% ipython --no-banner

In [1]: import numpy as np

In [2]: from numpy import linalg as LA

In [3]: np.set_printoptions(precision=1, suppress=True, linewidth=100, sign=" ")

In [4]: def tidy(a):
   ...:     return np.round(a, 1) + 0
   ...: 

In [5]: X = np.loadtxt("x.csv", delimiter=",")

In [6]: tidy(X)
Out[6]: 
array([[ 0.2, -0.1,  0.2, -0.3],
       [-0.1,  0. , -0.1,  0.1],
       [ 0.2, -0.1,  0.3, -0.4],
       [-0.3,  0.1, -0.4,  0.5]])

In [7]: x = np.array([2, 1, 1, 0])

In [8]: tidy(np.eye(4) - X)
Out[8]: 
array([[ 0.8,  0.1, -0.2,  0.3],
       [ 0.1,  1. ,  0.1, -0.1],
       [-0.2,  0.1,  0.7,  0.4],
       [ 0.3, -0.1,  0.4,  0.5]])

In [9]: tidy(X @ x)
Out[9]: array([ 0.5, -0.2,  0.6, -0.9])

In [10]: np.allclose(X[:-1].T @ LA.lstsq(X[:-1].T, X[-1])[0], X[-1])
Out[10]: True

In [11]: tidy(X @ LA.pinv(X) @ X)
Out[11]: 
array([[ 0.2, -0.1,  0.2, -0.3],
       [-0.1,  0. , -0.1,  0.1],
       [ 0.2, -0.1,  0.3, -0.4],
       [-0.3,  0.1, -0.4,  0.5]])

In [12]: np.unique(X.round(6), axis=0).shape
Out[12]: (4, 4)

In [13]: Uu, sigma, Vt = LA.svd(X)

In [14]: V = Vt[:(sigma > 1e-8).sum()]

In [15]: rng = np.random.default_rng(104889)

In [16]: x = X[0] + 4 * X[2] + rng.integers(2) * np.eye(4)[0]

In [17]: tidy(x)
Out[17]: array([ 2. , -0.3,  1.4, -1.9])

In [18]: np.allclose(V.T @ V @ x, x)
Out[18]: False

In [19]: tidy(LA.norm(x - V.T @ V @ x))
Out[19]: np.float64(0.9)

In [20]: W0 = np.loadtxt("m.csv", delimiter=",")

In [21]: W0
Out[21]: 
array([[ 1.,  0.,  0.],
       [-1.,  5.,  0.],
       [-5., -2., -1.]])

In [22]: tidy(LA.eigvals(W0).sum().real)
Out[22]: np.float64(5.0)

In [23]: Y = np.array([[1, 1], [4, 4], [4, 4]])

In [24]: np.einsum("ik,kj->ij", W0, Y)
Out[24]: 
array([[  1.,   1.],
       [ 19.,  19.],
       [-17., -17.]])

In [25]: np.vstack([W0, Y.T]).shape
Out[25]: (5, 3)

In [26]: np.einsum("ij->j", W0)
Out[26]: array([-5.,  3., -1.])

In [27]: LA.matrix_rank(np.vstack([W0, Y.T]))
Out[27]: np.int64(3)

In [28]: W0 @ Y
Out[28]: 
array([[  1.,   1.],
       [ 19.,  19.],
       [-17., -17.]])

In [29]: w, V = LA.eig(W0)

In [30]: tidy(np.sort(LA.eigvals(W0 @ W0)))
Out[30]: array([  1.,   1.,  25.])

In [31]: w
Out[31]: array([-1.,  5.,  1.])

In [32]: W0 @ V[:, 0] - w[0] * V[:, 0]
Out[32]: array([ 0.,  0.,  0.])

In [33]: x = np.array([0, -2, 0])

In [34]: y = W0 @ x

In [35]: b, lr = np.zeros(3), 1 / LA.norm(W0, 2) ** 2

In [36]: for i in range(4):
    ...:     b -= lr * W0.T @ (W0 @ b - y)
    ...:     if i % 1 == 0: print(i, round(LA.norm(W0 @ b - y), 1))
    ...: 
0 2.0
1 0.6
2 0.2
3 0.1

In [37]: tidy(LA.cond(W0))
Out[37]: np.float64(32.5)

In [38]: Y = np.array([[-0.1], [-0.4], [1.0], [1.2]])

In [39]: basis = np.array([[-0.6, -0.5, 0.0]])

In [40]: J = Y @ basis

In [41]: tidy(J)
Out[41]: 
array([[ 0.1,  0. ,  0. ],
       [ 0.2,  0.2,  0. ],
       [-0.6, -0.5,  0. ],
       [-0.7, -0.6,  0. ]])

In [42]: tidy(LA.norm(J, 2))
Out[42]: np.float64(1.3)

In [43]: tidy(LA.norm(J[1] - J[2]))
Out[43]: np.float64(1.1)

In [44]: LA.cond(J) > 100
Out[44]: np.True_

In [45]: np.unique(J.round(6), axis=0).shape
Out[45]: (4, 3)

In [46]: tidy(np.trace(LA.pinv(J) @ J))
Out[46]: np.float64(1.0)

In [47]: LA.lstsq(J[:-1].T, J[-1])[2]
Out[47]: np.int32(1)

In [48]: np.allclose(J[:-1].T @ LA.lstsq(J[:-1].T, J[-1])[0], J[-1])
Out[48]: True

In [49]: Uu, sigma, Vt = LA.svd(J)

In [50]: np.argmax(sigma[:-1] / (sigma[1:] + 1e-6)) + 1
Out[50]: np.int64(1)

In [51]: tidy(sigma)
Out[51]: array([ 1.3,  0. ,  0. ])

In [52]: Y = Uu[:, :1] @ np.diag(sigma[:1]) @ Vt[:1]

In [53]: LA.matrix_rank(Y)
Out[53]: np.int64(1)

In [54]: LA.matrix_rank(J, rtol=0.05)
Out[54]: np.int64(1)

In [55]: x = np.array([4, -1, -9])

In [56]: tidy(np.einsum("ij,j->i", J, x))
Out[56]: array([ 0.2,  0.8, -1.9, -2.3])

In [57]: tidy(J @ x)
Out[57]: array([ 0.2,  0.8, -1.9, -2.3])

In [58]: x @ J
---------------------------------------------------------------------------
ValueError                                Traceback (most recent call last)
Cell In[58], line 1
----> 1 x @ J

ValueError: matmul: Input operand 1 has a mismatch in its core dimension 0, with gufunc signature (n?,k),(k,m?)->(n?,m?) (size 4 is different from 3)

In [59]: np.sign((J @ x).round(6))
Out[59]: array([ 1.,  1., -1., -1.])

In [60]: tidy(J * x)
Out[60]: 
array([[ 0.2,  0. ,  0. ],
       [ 1. , -0.2,  0. ],
       [-2.4,  0.5,  0. ],
       [-2.9,  0.6,  0. ]])

In [61]: tidy(J @ np.ones(3))
Out[61]: array([ 0.1,  0.4, -1.1, -1.3])

In [62]: tidy(J @ np.eye(3)[1])
Out[62]: array([ 0. ,  0.2, -0.5, -0.6])

In [63]: (J @ x).argmax()
Out[63]: np.int64(1)

In [64]: data = np.loadtxt("case12.csv", delimiter=",")

In [65]: data
Out[65]: 
array([[ 13.,   8.,  15.],
       [  8.,   5.,   9.],
       [ 15.,   9.,  18.]])

In [66]: r0 = np.array([3, 1])

In [67]: np.convolve(data[1], r0)
Out[67]: array([ 24.,  23.,  32.,   9.])

In [68]: np.cross(data[1, :3], data[2, :3])
Out[68]: array([ 9., -9., -3.])

In [69]: np.correlate(data[1], data[2], "full")
Out[69]: array([ 144.,  162.,  327.,  156.,  135.])

In [70]: Uu, sigma, Vt = LA.svd(data)

In [71]: V = Vt[:(sigma > 1e-8).sum()]

In [72]: x = data[1] + 5 * data[2] + rng.integers(2) * np.eye(3)[2]

In [73]: x
Out[73]: array([ 83.,  50.,  99.])

In [74]: np.allclose(V.T @ V @ x, x)
Out[74]: True

In [75]: tidy(LA.norm(x - V.T @ V @ x))
Out[75]: np.float64(0.0)

In [76]: tidy(V.T @ V)
Out[76]: 
array([[ 0.5,  0.5,  0.2],
       [ 0.5,  0.5, -0.2],
       [ 0.2, -0.2,  0.9]])

In [77]: tidy(np.diag(V.T @ V))
Out[77]: array([ 0.5,  0.5,  0.9])

In [78]: E = np.load("mat.npy")

In [79]: E
Out[79]: 
array([[ 1.,  4.,  4.,  3.],
       [ 3.,  3.,  0.,  2.],
       [ 3.,  0.,  3.,  1.],
       [ 0.,  0.,  0.,  1.]])

In [80]: x = np.array([2, 3, 2, 3])

In [81]: y = E @ x

In [82]: b, lr = np.zeros(4), 1 / LA.norm(E, 2) ** 2

In [83]: for i in range(30):
    ...:     b -= lr * E.T @ (E @ b - y)
    ...:     if i % 5 == 0: print(i, round(LA.norm(E @ b - y), 1))
    ...: 
0 2.1
5 1.1
10 0.6
15 0.5
20 0.4
25 0.4

In [84]: tidy(b)
Out[84]: array([ 2.1,  3.2,  2.1,  2.6])

In [85]: x = np.array([0, 0, 0, 1])

In [86]: E @ np.eye(4)[3]
Out[86]: array([ 3.,  2.,  1.,  1.])

In [87]: E @ np.ones(4)
Out[87]: array([ 12.,   8.,   7.,   1.])

In [88]: (E * x).sum(axis=1)
Out[88]: array([ 3.,  2.,  1.,  1.])

In [89]: K = np.load("block9.npy")

In [90]: K
Out[90]: 
array([[ 0.4,  0.1,  0.6],
       [ 0.1,  0. , -0.2],
       [-0.7,  1. , -0.6],
       [-1.7,  1.5, -3.2],
       [-1.7,  1.5, -3.7],
       [ 0.5, -0.3,  1. ],
       [ 0.4,  0. ,  0.4],
       [-0.3, -0.5, -0.2],
       [-0.3,  0.7, -0.4],
       [ 0.6, -0.4,  0.9],
       [ 1.4, -1.1,  1.8],
       [-1.4,  1.3, -2.1]])

In [91]: Xs = K - K.mean(axis=0)

In [92]: V = LA.svd(Xs)[2][:1]

In [93]: Y = Xs - Xs @ V.T @ V

In [94]: tidy(np.diag(V.T @ V))
Out[94]: array([ 0.2,  0.1,  0.6])

In [95]: LA.norm(Y, axis=1).round(6).argmax()
Out[95]: np.int64(7)

In [96]: tidy((Xs @ V.T).std(axis=0))
Out[96]: array([ 2.])

In [97]: Xs = (K - K.mean(axis=0)) / K.std(axis=0)

In [98]: tidy(Xs.std(axis=0))
Out[98]: array([ 1.,  1.,  1.])

In [99]: np.argwhere(np.abs(Xs) > 2)
Out[99]: array([], shape=(0, 2), dtype=int64)

In [100]: b = LA.lstsq(np.delete(Xs, 1, axis=1), Xs[:, 1])[0]

In [101]: tidy(1 - np.var(Xs[:, 1] - np.delete(Xs, 1, axis=1) @ b))
Out[101]: np.float64(0.9)

In [102]: tidy(b)
Out[102]: array([-0.9,  0. ])

In [103]: dist = LA.norm(K[:, None] - K[None], axis=-1)

In [104]: dist.mean(axis=1).argmax()
Out[104]: np.int64(4)

In [105]: np.unravel_index(dist.round(6).argmax(), dist.shape)
Out[105]: (np.int64(4), np.int64(10))

In [106]: tidy(dist[8])
Out[106]: array([ 1.4,  0.8,  0.5,  3.2,  3.7,  1.9,  1.3,  1.2,  0. ,  1.9,  3.3,  2.1])

In [107]: LA.matrix_rank(dist ** 2)
Out[107]: np.int64(5)

In [108]: dist[8].round(6).argsort(kind="stable")[:4]
Out[108]: array([ 8,  2,  1,  7])

In [109]: tidy(dist[:5, :5])
Out[109]: 
array([[ 0. ,  0.9,  1.9,  4.6,  5. ],
       [ 0.9,  0. ,  1.3,  3.8,  4.2],
       [ 1.9,  1.3,  0. ,  2.8,  3.3],
       [ 4.6,  3.8,  2.8,  0. ,  0.5],
       [ 5. ,  4.2,  3.3,  0.5,  0. ]])

In [110]: t = np.radians(180)

In [111]: R = np.eye(3)

In [112]: R[0, 0] = R[2, 2] = np.cos(t)

In [113]: R[0, 2], R[2, 0] = -np.sin(t), np.sin(t)

In [114]: tidy(R)
Out[114]: 
array([[-1.,  0.,  0.],
       [ 0.,  1.,  0.],
       [ 0.,  0., -1.]])

In [115]: Y = K @ R.T

In [116]: tidy(np.abs(Y - K).max(axis=0))
Out[116]: array([ 3.4,  0. ,  7.4])

In [117]: tidy(LA.svd(K, compute_uv=False)), tidy(LA.svd(Y, compute_uv=False))
Out[117]: (array([ 7.3,  1.1,  0.6]), array([ 7.3,  1.1,  0.6]))

In [118]: tidy(Y)
Out[118]: 
array([[-0.4,  0.1, -0.6],
       [-0.1,  0. ,  0.2],
       [ 0.7,  1. ,  0.6],
       [ 1.7,  1.5,  3.2],
       [ 1.7,  1.5,  3.7],
       [-0.5, -0.3, -1. ],
       [-0.4,  0. , -0.4],
       [ 0.3, -0.5,  0.2],
       [ 0.3,  0.7,  0.4],
       [-0.6, -0.4, -0.9],
       [-1.4, -1.1, -1.8],
       [ 1.4,  1.3,  2.1]])

In [119]: Y = np.array([[2, -2, 0], [-2, -1, -1], [-1, -2, 1]])

In [120]: Y[-1] = Y[0]

In [121]: mat = Y + 0.1 * np.eye(3)

In [122]: mat
Out[122]: 
array([[ 2.1, -2. ,  0. ],
       [-2. , -0.9, -1. ],
       [ 2. , -2. ,  0.1]])

In [123]: Y = LA.inv(mat)

In [124]: np.allclose(Y, mat.T)
Out[124]: False

In [125]: tidy(LA.slogdet(mat)[0])
Out[125]: np.float64(-1.0)

In [126]: tidy(mat @ Y)
Out[126]: 
array([[ 1.,  0.,  0.],
       [ 0.,  1.,  0.],
       [ 0.,  0.,  1.]])

In [127]: tidy(LA.det(mat) * LA.det(Y))
Out[127]: np.float64(1.0)

In [128]: tidy(LA.inv(Y))
Out[128]: 
array([[ 2.1, -2. ,  0. ],
       [-2. , -0.9, -1. ],
       [ 2. , -2. ,  0.1]])

In [129]: T = np.stack([mat, -1 * mat, mat[::-1]])

In [130]: tidy(LA.det(T))
Out[130]: array([-0.8,  0.8,  0.8])

In [131]: (T @ mat.T).shape
Out[131]: (3, 3, 3)

In [132]: T.sum(axis=0)
Out[132]: 
array([[ 2. , -2. ,  0.1],
       [-2. , -0.9, -1. ],
       [ 2.1, -2. ,  0. ]])

In [133]: tidy(np.einsum("bij,cij->bc", T, T))
Out[133]: 
array([[ 22.2, -22.2,  22.2],
       [-22.2,  22.2, -22.2],
       [ 22.2, -22.2,  22.2]])

In [134]: LA.matrix_rank(T)
Out[134]: array([ 3,  3,  3])

In [135]: tidy(LA.norm(T, axis=(1, 2)))
Out[135]: array([ 4.7,  4.7,  4.7])

In [136]: LA.matrix_rank(T.reshape(3, -1))
Out[136]: np.int64(2)

In [137]: T.shape
Out[137]: (3, 3, 3)

In [138]: Y = X + rng.integers(-2, 3, (4, 1)) @ rng.integers(-2, 3, (1, 4))

In [139]: tidy(Y)
Out[139]: 
array([[ 0.2, -0.1,  0.2, -0.3],
       [-0.1,  0. , -0.1,  0.1],
       [ 4.2, -2.1,  0.3,  1.6],
       [-2.3,  1.1, -0.4, -0.5]])

In [140]: tidy(LA.svd(Y - X, compute_uv=False))
Out[140]: array([ 5.5,  0. ,  0. ,  0. ])

In [141]: np.abs(Y - X).sum(axis=1)
Out[141]: array([ 0.,  0.,  8.,  4.])

In [142]: M = np.load("sample17.npy")

In [143]: tidy(M)
Out[143]: 
array([[ 1.1,  0.4, -0.5,  0.2],
       [ 0. ,  0.3, -1. , -0.7],
       [ 1. ,  0.4, -0.4,  0.4]])

In [144]: Y = M + rng.integers(-2, 3, (3, 2)) @ rng.integers(-2, 3, (2, 4))

In [145]: tidy(Y)
Out[145]: 
array([[-1.9, -4.6, -1.5,  6.2],
       [-3. , -0.7,  0. , -0.7],
       [-1. ,  2.4,  1.6, -3.6]])

In [146]: np.abs(Y - M).sum(axis=1)
Out[146]: array([ 15.,   5.,  10.])

In [147]: tidy(LA.svd(Y - M, compute_uv=False))
Out[147]: array([ 9.4,  4.7,  0. ])

In [148]: LA.matrix_rank(Y - M, tol=1e-8)
Out[148]: np.int64(2)

In [149]: cov = J.T @ J

In [150]: tidy(cov)
Out[150]: 
array([[ 0.9,  0.8,  0. ],
       [ 0.8,  0.7,  0. ],
       [ 0. ,  0. ,  0. ]])

In [151]: tidy(np.diag(cov))
Out[151]: array([ 0.9,  0.7,  0. ])

In [152]: (J @ J.T).shape
Out[152]: (4, 4)

In [153]: tidy(np.trace(cov)), tidy((J ** 2).sum())
Out[153]: (np.float64(1.6), np.float64(1.6))

In [154]: r0 = np.array([-3, 0, 0])

In [155]: tidy(np.polyval(r0, M[0]))
Out[155]: array([-3.8, -0.4, -0.6, -0.1])

In [156]: tidy(np.convolve(M[0], r0))
Out[156]: array([-3.4, -1.1,  1.4, -0.5,  0. ,  0. ])

In [157]: t = np.radians(72)

In [158]: R = np.eye(4)

In [159]: R[1, 1] = R[2, 2] = np.cos(t)

In [160]: R[1, 2], R[2, 1] = -np.sin(t), np.sin(t)

In [161]: tidy(R)
Out[161]: 
array([[ 1. ,  0. ,  0. ,  0. ],
       [ 0. ,  0.3, -1. ,  0. ],
       [ 0. ,  1. ,  0.3,  0. ],
       [ 0. ,  0. ,  0. ,  1. ]])

In [162]: Y = M @ R.T

In [163]: np.allclose(LA.norm(M, axis=1), LA.norm(Y, axis=1))
Out[163]: True

In [164]: np.allclose(M @ M.T, Y @ Y.T)
Out[164]: True

In [165]: tidy(np.abs(Y - M).max(axis=0))
Out[165]: array([ 0. ,  0.7,  1. ,  0. ])
